% ipython --no-banner

In [1]: import numpy as np

In [2]: import numpy.linalg as la

In [3]: np.set_printoptions(precision=2, suppress=True, linewidth=140, legacy="1.25")

In [4]: mat = np.array([[2.2, -0.6, -0.6, -0.4, 0.8, -1.5],
   ...:     [0.4, 0.2, 0.2, -0.3, -0.9, -1.0],
   ...:     [-0.6, -0.2, 0.3, -2.0, 0.8, 0.7],
   ...:     [-0.5, -0.5, 0.9, 0.1, 0.4, -1.2],
   ...:     [0.1, 0.5, 2.1, -0.4, 0.5, 1.1],
   ...:     [1.5, -1.0, -0.2, -1.8, -0.3, -0.9],
   ...:     [0.0, 0.1, -0.6, 0.3, -3.5, -0.4],
   ...:     [-0.9, 2.3, 1.7, -2.1, 0.8, -0.1],
   ...:     [0.7, -0.3, 0.6, -2.1, -0.9, 0.0],
   ...:     [0.5, 1.2, -0.9, 0.3, 0.9, 1.4]])

In [5]: mat[:, 4] *= 3

In [6]: mat
Out[6]: 
array([[  2.2,  -0.6,  -0.6,  -0.4,   2.4,  -1.5],
       [  0.4,   0.2,   0.2,  -0.3,  -2.7,  -1. ],
       [ -0.6,  -0.2,   0.3,  -2. ,   2.4,   0.7],
       [ -0.5,  -0.5,   0.9,   0.1,   1.2,  -1.2],
       [  0.1,   0.5,   2.1,  -0.4,   1.5,   1.1],
       [  1.5,  -1. ,  -0.2,  -1.8,  -0.9,  -0.9],
       [  0. ,   0.1,  -0.6,   0.3, -10.5,  -0.4],
       [ -0.9,   2.3,   1.7,  -2.1,   2.4,  -0.1],
       [  0.7,  -0.3,   0.6,  -2.1,  -2.7,   0. ],
       [  0.5,   1.2,  -0.9,   0.3,   2.7,   1.4]])

In [7]: q, Rm = la.qr(mat)

In [8]: np.allclose(Rm.T @ Rm, mat.T @ mat)
Out[8]: True

In [9]: np.round(q.T @ q, 2) + 0
Out[9]: 
array([[1., 0., 0., 0., 0., 0.],
       [0., 1., 0., 0., 0., 0.],
       [0., 0., 1., 0., 0., 0.],
       [0., 0., 0., 1., 0., 0.],
       [0., 0., 0., 0., 1., 0.],
       [0., 0., 0., 0., 0., 1.]])

In [10]: np.round(abs(Rm[0, 0]), 2), np.round(la.norm(mat[:, 0]), 2)
Out[10]: (3.07, 3.07)

In [11]: np.round(q @ Rm, 2) + 0
Out[11]: 
array([[  2.2,  -0.6,  -0.6,  -0.4,   2.4,  -1.5],
       [  0.4,   0.2,   0.2,  -0.3,  -2.7,  -1. ],
       [ -0.6,  -0.2,   0.3,  -2. ,   2.4,   0.7],
       [ -0.5,  -0.5,   0.9,   0.1,   1.2,  -1.2],
       [  0.1,   0.5,   2.1,  -0.4,   1.5,   1.1],
       [  1.5,  -1. ,  -0.2,  -1.8,  -0.9,  -0.9],
       [  0. ,   0.1,  -0.6,   0.3, -10.5,  -0.4],
       [ -0.9,   2.3,   1.7,  -2.1,   2.4,  -0.1],
       [  0.7,  -0.3,   0.6,  -2.1,  -2.7,   0. ],
       [  0.5,   1.2,  -0.9,   0.3,   2.7,   1.4]])

In [12]: q.shape, Rm.shape
Out[12]: ((10, 6), (6, 6))

In [13]: np.abs(np.diag(Rm))
Out[13]: array([ 3.07,  2.66,  2.85,  3.29, 11.91,  2.52])
